>>> import numpy as np
>>> from numpy import linalg as LA
>>> np.set_printoptions(precision=2, suppress=True, linewidth=140)
>>> def tidy(a):
...     return np.round(a, 2) + 0
... 
>>> m1 = np.load("out18.npy")
>>> print(m1)
[[ 1  3  1]
 [ 4  6  4]
 [-1  1 -1]
 [ 4  6  4]
 [-2  0 -2]]
>>> vec = np.array([6, -4, -1])
>>> print(LA.norm(m1 @ vec) <= LA.norm(m1, 2) * LA.norm(vec) + 1e-9)
True
>>> print(np.sign((m1 @ vec).round(6)))
[-1 -1 -1 -1 -1]
>>> print(m1 @ vec)
[ -7  -4  -9  -4 -10]
>>> print(m1 @ np.eye(3)[1])
[3. 6. 1. 6. 0.]
>>> print(np.einsum("ij,j->i", m1, vec))
[ -7  -4  -9  -4 -10]
>>> A2 = np.array([[-2, 2], [2, -1]])
>>> basis = np.kron(A2, m1)
>>> print(basis.shape)
(10, 6)
>>> print(basis)
[[ -2  -6  -2   2   6   2]
 [ -8 -12  -8   8  12   8]
 [  2  -2   2  -2   2  -2]
 [ -8 -12  -8   8  12   8]
 [  4   0   4  -4   0  -4]
 [  2   6   2  -1  -3  -1]
 [  8  12   8  -4  -6  -4]
 [ -2   2  -2   1  -1   1]
 [  8  12   8  -4  -6  -4]
 [ -4   0  -4   2   0   2]]
>>> print(tidy(LA.norm(basis, 2)), tidy(LA.norm(A2, 2) * LA.norm(m1, 2)))
43.59 43.59
>>> Uu, s, Vt = LA.svd(m1)
>>> vecs = Vt[:(s > 1e-8).sum()]
>>> rng = np.random.default_rng(4976)
>>> vec = m1[3] + 4 * m1[2] + rng.integers(2) * np.eye(3)[2]
>>> print(vec)
[ 0. 10.  0.]
>>> print(np.allclose(vecs.T @ vecs @ vec, vec))
True
>>> print(tidy(np.diag(vecs.T @ vecs)))
[0.5 1.  0.5]
>>> E = np.load("m.npy")
>>> print(E)
[[ 0  0 -2  0]
 [ 0  0 -2 -6]
 [-1  0 -1  0]
 [-1 -3 -1 -3]]
>>> A2 = E / LA.norm(E, axis=1, keepdims=True)
>>> gram = A2 @ A2.T
>>> print(tidy(LA.norm(A2, axis=1)))
[1. 1. 1. 1.]
>>> print(tidy(gram))
[[1.   0.32 0.71 0.22]
 [0.32 1.   0.22 0.71]
 [0.71 0.22 1.   0.32]
 [0.22 0.71 0.32 1.  ]]
>>> low = LA.cholesky(gram)
>>> print(tidy(low))
[[1.   0.   0.   0.  ]
 [0.32 0.95 0.   0.  ]
 [0.71 0.   0.71 0.  ]
 [0.22 0.67 0.22 0.67]]
>>> print(LA.eigvalsh(gram).min() > 0)
True
>>> data = np.load("mat.npy")
>>> print(tidy(data))
[[ 0.81 -0.38  0.07 -0.1 ]
 [-0.38  0.27  0.14 -0.19]
 [ 0.07  0.14  0.97  0.04]
 [-0.1  -0.19  0.04  0.95]]
>>> # equal to its transpose
>>> print(np.allclose(data @ data.T, data.T @ data))
True
>>> print(tidy(np.abs(LA.eigvals(data)).max()))
1.0
>>> print(np.allclose(data, data.T))
True
>>> print(tidy(LA.det(data)))
0.0
>>> print(tidy(LA.matrix_power(data, 3)))
[[ 0.81 -0.38  0.07 -0.1 ]
 [-0.38  0.27  0.14 -0.19]
 [ 0.07  0.14  0.97  0.04]
 [-0.1  -0.19  0.04  0.95]]
>>> print(np.trace(data))
3.0
>>> r0 = np.array([2, 3, 0]) + 0.5
>>> mat = np.eye(3) - 2 * np.outer(r0, r0) / (r0 @ r0)
>>> print(tidy(mat))
[[ 0.33 -0.93 -0.13]
 [-0.93 -0.31 -0.19]
 [-0.13 -0.19  0.97]]
>>> Q, Rm = LA.qr(mat)
>>> print(tidy(Q.T @ Q))
[[1. 0. 0.]
 [0. 1. 0.]
 [0. 0. 1.]]
>>> print(Q.shape, Rm.shape)
(3, 3) (3, 3)
>>> print(np.trace(Q @ Q.T))
3.0
>>> print(tidy(Rm))
[[-1.  0.  0.]
 [ 0.  1.  0.]
 [ 0.  0.  1.]]
>>> print(np.allclose(mat, mat.T))
True
>>> print(tidy(np.abs(LA.eigvals(mat)).max()))
1.0
>>> print((mat - mat.T) / 2)
[[0. 0. 0.]
 [0. 0. 0.]
 [0. 0. 0.]]
>>> print(np.allclose(mat @ mat.T, mat.T @ mat))
True
